$ python -q
>>> import numpy as np
>>> np.set_printoptions(suppress=True, linewidth=140)
>>> M = np.loadtxt("run1.csv", delimiter=",")
>>> M.round(3)
array([[ -7.869,   3.571, -12.233,  17.334,  17.673,  12.46 ,  21.485,  -3.173],
       [  4.558,  -6.23 ,  14.901,   9.785,   0.176, -11.135,   9.2  , -15.322],
       [  4.854,  -4.536,  -5.111, -10.259,  -3.655,   4.009, -12.531,  11.061],
       [ -1.361, -12.957,  -0.887,   5.213,  -0.614, -11.112,  12.301, -10.524],
       [ -0.332, -18.773,  -7.883,  -7.022,  -7.94 , -12.775,   1.805,  -1.955],
       [  2.034, -13.796,  -4.799,  -7.376,  -6.685,  -8.05 ,  -2.822,   1.093],
       [  0.088,   1.184,  -5.757,   3.355,   6.799,   8.936,   2.255,   4.273],
       [  4.432,  12.039,   0.537,   4.138,  10.526,  19.171,  -5.617,   9.766],
       [ -2.097,  -4.552,  -4.614,   7.162,   5.729,   0.656,  10.684,  -4.003],
       [ -1.918, -16.556, -11.481,  -5.746,  -5.023,  -8.566,   3.215,   0.154],
       [  8.14 ,  -0.861,  -0.148, -11.567,  -4.151,   6.41 , -18.188,  13.138],
       [ -4.53 ,  -5.082, -22.448,  -5.079,   4.402,  10.641,   0.164,  13.089],
       [  4.583,   4.628,  -0.27 ,  -0.479,   4.639,  11.253,  -6.804,   8.111],
       [  0.624,   3.977,  -1.415,   7.708,   9.172,   9.539,   4.949,   1.065],
       [ -2.754,  -5.128, -16.743,  -3.693,   3.335,   7.632,   0.275,   9.607]])
>>> Uu, sv, vt = np.linalg.svd(M)
>>> vecs = vt[:(sv > 1e-8).sum()]
>>> rng = np.random.default_rng(225)
>>> x = M[11] + -2 * M[13] + rng.integers(2) * np.eye(8)[3]
>>> x.round(3)
array([ -5.778, -13.036, -19.618, -19.494, -13.942,  -8.436,  -9.734,  10.958])
>>> np.allclose(vecs.T @ vecs @ x, x)
False
>>> np.linalg.matrix_rank(np.vstack([M, x]))
np.int64(5)
>>> np.round(np.diag(vecs.T @ vecs), 3)
array([0.47 , 0.816, 0.683, 0.362, 0.333, 0.511, 0.488, 0.337])
